In [1]: import numpy as np

In [2]: import numpy.linalg as la

In [3]: np.set_printoptions(precision=2, suppress=True, linewidth=120, legacy="1.25")

In [4]: def rnd(a):
   ...:     return np.round(a, 2) + 0
   ...: 

In [5]: E = np.loadtxt("sample11.csv", delimiter=",")

In [6]: E
Out[6]: 
array([[ 1.  , -0.43, -0.66,  0.88,  0.98,  1.  ,  0.89,  0.71, -0.91,  0.8 , -0.92, -1.  ,  1.  ,  0.64],
       [-0.7 , -0.86, -0.66, -0.64, -0.22, -0.91,  0.88, -0.31,  0.39, -0.51,  0.7 ,  0.99, -1.  ,  0.85],
       [-0.68, -1.  ,  0.78, -0.7 ,  1.  ,  0.9 ,  1.  , -0.91,  0.99, -0.84, -0.24,  0.98, -1.  ,  0.89],
       [-0.83,  0.55,  0.86, -0.16,  0.26, -0.28, -0.74, -0.23,  0.66, -0.33, -0.04,  0.52, -0.23, -0.92],
       [ 0.86, -0.71,  0.85,  0.75,  0.95,  0.98,  0.98, -0.27,  0.09,  0.62, -0.87, -0.98,  0.41, -0.52],
       [-0.24,  0.94, -0.93, -0.54, -0.89, -0.75, -1.  ,  0.72, -0.66, -0.45,  0.74, -0.43,  1.  ,  0.35],
       [ 0.99, -0.75, -0.03,  0.93, -0.99, -0.24,  1.  , -0.71, -0.85,  0.98, -0.79,  0.87, -0.97,  0.97],
       [-0.99,  0.95,  0.85, -0.77,  0.45, -0.75, -1.  ,  0.2 ,  0.85, -0.88,  0.6 ,  0.6 ,  0.78, -0.99],
       [ 0.78,  0.96,  0.88,  0.84, -0.7 ,  0.85, -0.92,  0.09, -0.52,  0.81, -0.83, -0.98,  1.  , -0.92],
       [ 0.85,  0.15,  0.29,  0.87, -1.  , -0.91,  0.93, -0.72, -0.75,  0.96, -0.53,  0.99, -0.97,  0.88],
       [ 0.6 , -1.  , -0.99, -0.9 ,  1.  ,  0.99,  0.99,  0.79,  0.26, -0.96,  0.62, -1.  , -0.29,  0.97],
       [ 0.9 ,  0.95,  0.98,  0.98, -1.  , -0.72,  0.38, -0.83, -0.74,  0.99, -0.93,  0.94,  0.01, -0.58],
       [-0.9 ,  0.98, -0.01, -0.62, -0.45, -0.66, -1.  ,  0.56,  0.21, -0.71,  0.62, -0.33,  0.99, -0.92],
       [-0.52, -0.59,  0.68, -0.02,  0.27, -0.33,  0.85, -0.48,  0.56, -0.04, -0.1 ,  0.87, -0.98, -0.28],
       [ 1.  , -0.47, -0.85,  0.69,  0.96,  1.  ,  0.77,  0.73, -0.88,  0.58, -0.77, -1.  ,  1.  ,  0.78],
       [-0.69,  0.96,  0.93,  0.47, -0.97, -0.81, -0.97, -0.4 ,  0.22,  0.52, -0.3 ,  0.86,  0.56, -0.95],
       [ 0.81,  0.93, -0.73,  0.72, -1.  , -0.97, -0.88, -0.12, -0.92,  0.92,  0.07,  0.96,  0.7 ,  0.89],
       [ 0.33, -0.98, -0.19,  0.14, -0.24, -0.66,  1.  , -0.71,  0.21,  0.41, -0.02,  0.99, -1.  ,  0.95],
       [-0.71,  0.99, -0.8 , -0.76,  0.52,  0.42, -1.  ,  0.92, -0.34, -0.87,  0.71, -1.  ,  1.  , -0.93],
       [ 0.87,  0.94,  0.82,  0.86, -0.64,  0.9 , -0.89,  0.16, -0.62,  0.83, -0.84, -0.99,  1.  , -0.88],
       [-0.19, -0.92,  0.24,  0.13, -0.76, -0.88,  0.99, -0.74,  0.32,  0.41,  0.06,  1.  , -1.  ,  0.83],
       [-0.98,  0.89,  0.07, -0.86, -0.07, -0.92, -1.  ,  0.34,  0.7 , -0.89,  0.83,  0.87,  0.45, -0.9 ],
       [ 0.83, -1.  ,  0.84,  0.67,  0.98,  0.83,  1.  , -0.93,  0.73,  0.71, -0.83,  0.96, -1.  ,  0.95],
       [-0.16, -1.  , -0.99, -0.9 ,  0.98, -0.32,  1.  ,  0.24,  0.23, -0.88,  0.86,  0.83, -1.  ,  0.99],
       [ 1.  ,  0.77,  0.26,  0.98, -0.99,  0.85,  0.74, -0.2 , -0.96,  0.99, -0.94, -0.97,  0.99,  0.72],
       [-1.  ,  0.45,  0.86, -0.96,  0.8 , -0.98, -0.98, -0.26,  0.98, -0.98,  0.89,  1.  , -0.99, -0.98],
       [ 0.2 ,  0.63,  1.  ,  0.89, -0.26,  0.75,  0.62, -0.71,  0.5 ,  0.84, -0.92, -0.37,  0.07, -0.98],
       [ 0.79,  0.17, -0.57,  0.09,  0.94,  0.97, -0.56,  0.65, -0.46, -0.17, -0.32, -1.  ,  1.  , -0.09],
       [ 0.88, -1.  ,  0.46,  0.4 ,  1.  ,  0.99,  1.  , -0.65,  0.61,  0.21, -0.78, -0.7 , -1.  ,  0.89],
       [-0.99, -0.2 ,  0.95, -0.79,  0.96, -0.59, -0.52, -0.41,  0.97, -0.9 ,  0.44,  0.94, -0.99, -0.98],
       [-0.74,  0.99, -0.52, -0.21, -1.  , -0.99, -1.  ,  0.21, -0.56,  0.18,  0.72,  0.98,  0.9 , -0.18],
       [ 0.88, -1.  ,  0.4 ,  0.54,  0.98,  0.87,  1.  , -0.81,  0.47,  0.58, -0.73,  0.76, -1.  ,  0.97],
       [-0.8 , -0.24, -1.  , -0.96,  0.28, -0.92, -0.96,  0.78, -0.23, -0.95,  0.97,  0.71,  0.1 ,  0.95],
       [-0.91,  0.1 , -0.81, -0.86,  0.24, -0.87, -0.92,  0.38,  0.4 , -0.86,  0.86,  0.86, -0.53,  0.24],
       [ 1.  , -0.99, -0.89,  0.91, -0.81,  0.72,  1.  , -0.54, -0.92,  0.97, -0.77,  0.09, -0.99,  1.  ],
       [ 0.31,  0.46, -0.96, -0.56,  0.26,  0.19, -0.95,  0.75, -0.61, -0.56,  0.63, -0.92,  0.99,  0.71],
       [ 0.99,  0.24,  0.27,  0.93, -0.85,  0.89,  0.87, -0.15, -0.86,  0.95, -0.88, -0.96,  0.95,  0.56],
       [ 0.93,  0.52, -0.58,  0.79, -1.  , -0.71,  0.41, -0.24, -0.89,  0.92, -0.35,  0.74,  0.24,  0.92],
       [ 0.44, -0.97, -0.36, -0.1 ,  0.9 ,  0.55,  0.99, -0.25,  0.23, -0.11, -0.09,  0.18, -0.98,  0.82],
       [-1.  ,  0.56, -0.24, -0.96, -0.83, -1.  , -0.99, -0.19,  0.88, -0.95,  0.97,  1.  , -1.  , -0.54],
       [ 0.58,  0.85, -0.07,  0.19,  0.77,  0.94, -0.97,  0.66, -0.41, -0.1 , -0.36, -1.  ,  1.  , -0.77],
       [-0.98,  0.86,  0.58, -0.7 , -0.87, -0.98, -0.99, -0.21,  0.72, -0.69,  0.74,  1.  , -0.83, -0.87],
       [ 0.89, -0.98, -0.97, -0.75,  1.  ,  1.  ,  0.86,  0.92, -0.01, -0.94, -0.02, -1.  ,  1.  ,  0.61],
       [ 0.52, -0.89,  0.98,  0.65,  1.  ,  0.99,  0.99, -0.49,  0.73,  0.28, -0.9 , -0.98, -0.56, -0.91],
       [ 0.88, -0.8 , -0.52,  0.49, -0.05,  0.55,  0.98, -0.14, -0.53,  0.6 , -0.39, -0.38, -0.62,  0.89],
       [-0.72, -0.82,  0.9 , -0.02,  0.7 , -0.24,  0.97, -0.68,  0.8 , -0.12, -0.25,  0.94, -1.  , -0.58]])

In [7]: C2 = np.cov(E, rowvar=False)

In [8]: print(C2.shape)
(14, 14)

In [9]: rnd(np.polyfit(E[:, 8], E[:, 1], 1))
Out[9]: array([-0.29, -0.02])

In [10]: print(rnd(la.eigvalsh(C2)[::-1]))
[3.02 2.14 1.51 1.14 0.18 0.14 0.1  0.06 0.05 0.03 0.03 0.01 0.01 0.  ]

In [11]: rnd(np.corrcoef(E[:, 8], E[:, 1])[0, 1])
Out[11]: -0.24

In [12]: print(np.argwhere(np.triu(np.abs(np.corrcoef(E.T)) > 0.8, 1)))
[[ 1  6]
 [ 3  9]
 [ 3 10]
 [ 9 10]]

In [13]: rnd(E.std(axis=0))
Out[13]: array([0.79, 0.8 , 0.72, 0.71, 0.79, 0.81, 0.91, 0.56, 0.65, 0.73, 0.67, 0.86, 0.86, 0.81])

In [14]: rnd(np.median(E, axis=0))
Out[14]: array([ 0.38,  0.12,  0.03,  0.11,  0.25, -0.24,  0.68, -0.2 ,  0.21,  0.07, -0.17,  0.66, -0.11,  0.46])
